In [1]: import numpy as np

In [2]: np.set_printoptions(precision=2, suppress=True, linewidth=200, floatmode="fixed")

In [3]: def rd(a):
   ...:     return np.round(a, 2) + 0
   ...: 

In [4]: m1 = np.load("mat.npy")

In [5]: m1
Out[5]: 
array([[0, 1, 0],
       [1, 0, 0],
       [0, 0, 1]])

In [6]: # 2 blocks once reordered

In [7]: P = np.triu(np.array([[5, 9, 0], [8, 2, 7], [1, 5, 2]]), 1) + np.eye(3)

In [8]: Y = P @ m1 @ np.linalg.inv(P)

In [9]: rd(np.linalg.det(Y))
Out[9]: np.float64(-1.0)

In [10]: np.trace(Y), np.trace(m1)
Out[10]: (np.float64(1.0), np.int64(1))

In [11]: Y
Out[11]: 
array([[  9.00, -80.00, 560.00],
       [  1.00,  -9.00,  70.00],
       [  0.00,   0.00,   1.00]])

In [12]: X = np.array([[0, 0, 1], [0, 1, 0], [1, 0, 0]])

In [13]: # 2 groups of indices that never mix

In [14]: np.all(np.linalg.eigvalsh(X) > 0)
Out[14]: np.False_

In [15]: [round(float(np.linalg.det(X[:i, :i])), 2) + 0 for i in range(1, 4)]
Out[15]: [0.0, 0.0, -1.0]

In [16]: rd(np.linalg.svd(X, compute_uv=False))
Out[16]: array([1.00, 1.00, 1.00])

In [17]: rd(np.linalg.norm(X, axis=0))
Out[17]: array([1.00, 1.00, 1.00])

In [18]: X.T @ X
Out[18]: 
array([[1, 0, 0],
       [0, 1, 0],
       [0, 0, 1]])

In [19]: X[:, 1] @ X[:, 0]
Out[19]: np.int64(0)

In [20]: rd(np.linalg.pinv(X))
Out[20]: 
array([[0.00, 0.00, 1.00],
       [0.00, 1.00, 0.00],
       [1.00, 0.00, 0.00]])

In [21]: X @ X.T
Out[21]: 
array([[1, 0, 0],
       [0, 1, 0],
       [0, 0, 1]])

In [22]: rng = np.random.default_rng(249886)

In [23]: idx = rng.permutation(3)

In [24]: idx
Out[24]: array([2, 0, 1])

In [25]: Y = X[idx][:, idx]

In [26]: np.allclose(Y, X)
Out[26]: False

In [27]: np.trace(Y)
Out[27]: np.int64(1)

In [28]: rd(np.linalg.det(Y)), rd(np.linalg.det(X[idx]))
Out[28]: (np.float64(-1.0), np.float64(-1.0))

In [29]: w1 = np.array([[-3, -1, 0, -2, 0], [-1, 0, 1, 0, 0], [2, 1, 1, -1, 1]])

In [30]: coef = np.array([0, 3, 1, 0, 0])

In [31]: H = np.maximum(X @ w1 + coef, 0)

In [32]: (H > 0).astype(int)
Out[32]: 
array([[1, 1, 1, 0, 1],
       [0, 1, 1, 0, 0],
       [0, 1, 1, 0, 0]])

In [33]: np.linalg.matrix_rank(H)
Out[33]: np.int64(3)

In [34]: H
Out[34]: 
array([[2, 4, 2, 0, 1],
       [0, 3, 2, 0, 0],
       [0, 2, 1, 0, 0]])

In [35]: rd((H > 0).mean(axis=0))
Out[35]: array([0.33, 1.00, 1.00, 0.00, 0.33])

In [36]: cent = np.array([[-1, 2], [3, -2], [1, -1], [0, -1], [-1, 2]])

In [37]: w1 @ cent
Out[37]: 
array([[ 0, -2],
       [ 2, -3],
       [ 1,  4]])

In [38]: H @ cent
Out[38]: 
array([[11, -4],
       [11, -8],
       [ 7, -5]])

In [39]: feats = np.loadtxt("m.csv", delimiter=",")

In [40]: feats
Out[40]: 
array([[-1.85, -1.86,  0.02],
       [-0.43, -0.42,  0.00],
       [-1.56, -1.60,  0.01],
       [-0.85, -0.83,  0.01],
       [ 0.76,  0.78,  0.03],
       [-0.47, -0.42, -0.02],
       [-1.07, -1.07, -0.01],
       [ 0.82,  0.82,  0.00],
       [ 0.72,  0.66, -0.04],
       [ 0.16,  0.20,  0.02],
       [ 0.67,  0.66, -0.01],
       [ 1.92,  1.88,  0.03],
       [-1.02, -0.99, -0.03],
       [ 0.70,  0.66, -0.02],
       [ 0.44,  0.45,  0.02],
       [ 1.09,  1.07, -0.04],
       [ 1.09,  1.08,  0.01],
       [ 0.12,  0.10,  0.01],
       [-1.90, -1.90, -0.02],
       [ 0.28,  0.32,  0.01],
       [ 1.11,  1.09, -0.02],
       [ 0.21,  0.17, -0.02],
       [-2.03, -1.98, -0.01],
       [ 0.13,  0.11,  0.01]])

In [41]: Ac = feats - feats.mean(axis=0)

In [42]: U, sv, VT = np.linalg.svd(Ac, full_matrices=False)

In [43]: np.searchsorted(np.cumsum(sv ** 2) / (sv ** 2).sum(), 0.9) + 1
Out[43]: np.int64(1)

In [44]: np.linalg.matrix_rank(Ac)
Out[44]: np.int64(3)

In [45]: np.abs(U[:, 0]).argmax()
Out[45]: np.int64(22)

In [46]: round(np.log10(np.linalg.cond(feats)))
Out[46]: 2

In [47]: np.argsort(-np.linalg.norm(feats, axis=0).round(6), kind="stable")[:3]
Out[47]: array([0, 1, 2])

In [48]: np.linalg.matrix_rank(feats, rtol=0.1)
Out[48]: np.int64(1)

In [49]: np.linalg.cond(feats) > 100
Out[49]: np.False_

In [50]: U, sv, VT = np.linalg.svd(feats)

In [51]: rd(sv)
Out[51]: array([7.35, 0.11, 0.09])

In [52]: Y = U[:, :1] @ np.diag(sv[:1]) @ VT[:1]

In [53]: np.linalg.matrix_rank(feats, rtol=0.05)
Out[53]: np.int64(1)

In [54]: rd(np.abs(feats - Y).max())
Out[54]: np.float64(0.04)

In [55]: rd(np.linalg.norm(feats - Y, 2)), rd(sv[1])
Out[55]: (np.float64(0.11), np.float64(0.11))

In [56]: Y = np.c_[feats[:, :1] @ np.array([[-1]]), np.array([-3, 1, -1, -1, 0, 3, -1, 3, 2, 3, 2, 1, 3, 1, 2, 0, -3, 0, 1, 3, 0, 0, 2, -2])]

In [57]: Y
Out[57]: 
array([[ 1.85, -3.00],
       [ 0.43,  1.00],
       [ 1.56, -1.00],
       [ 0.85, -1.00],
       [-0.76,  0.00],
       [ 0.47,  3.00],
       [ 1.07, -1.00],
       [-0.82,  3.00],
       [-0.72,  2.00],
       [-0.16,  3.00],
       [-0.67,  2.00],
       [-1.92,  1.00],
       [ 1.02,  3.00],
       [-0.70,  1.00],
       [-0.44,  2.00],
       [-1.09,  0.00],
       [-1.09, -3.00],
       [-0.12,  0.00],
       [ 1.90,  1.00],
       [-0.28,  3.00],
       [-1.11,  0.00],
       [-0.21,  0.00],
       [ 2.03,  2.00],
       [-0.13, -2.00]])

In [58]: np.linalg.matrix_rank(np.c_[feats, Y])
Out[58]: np.int64(4)

In [59]: rd(np.linalg.norm(Y - feats @ np.linalg.lstsq(feats, Y)[0], axis=0))
Out[59]: array([0.00, 7.64])
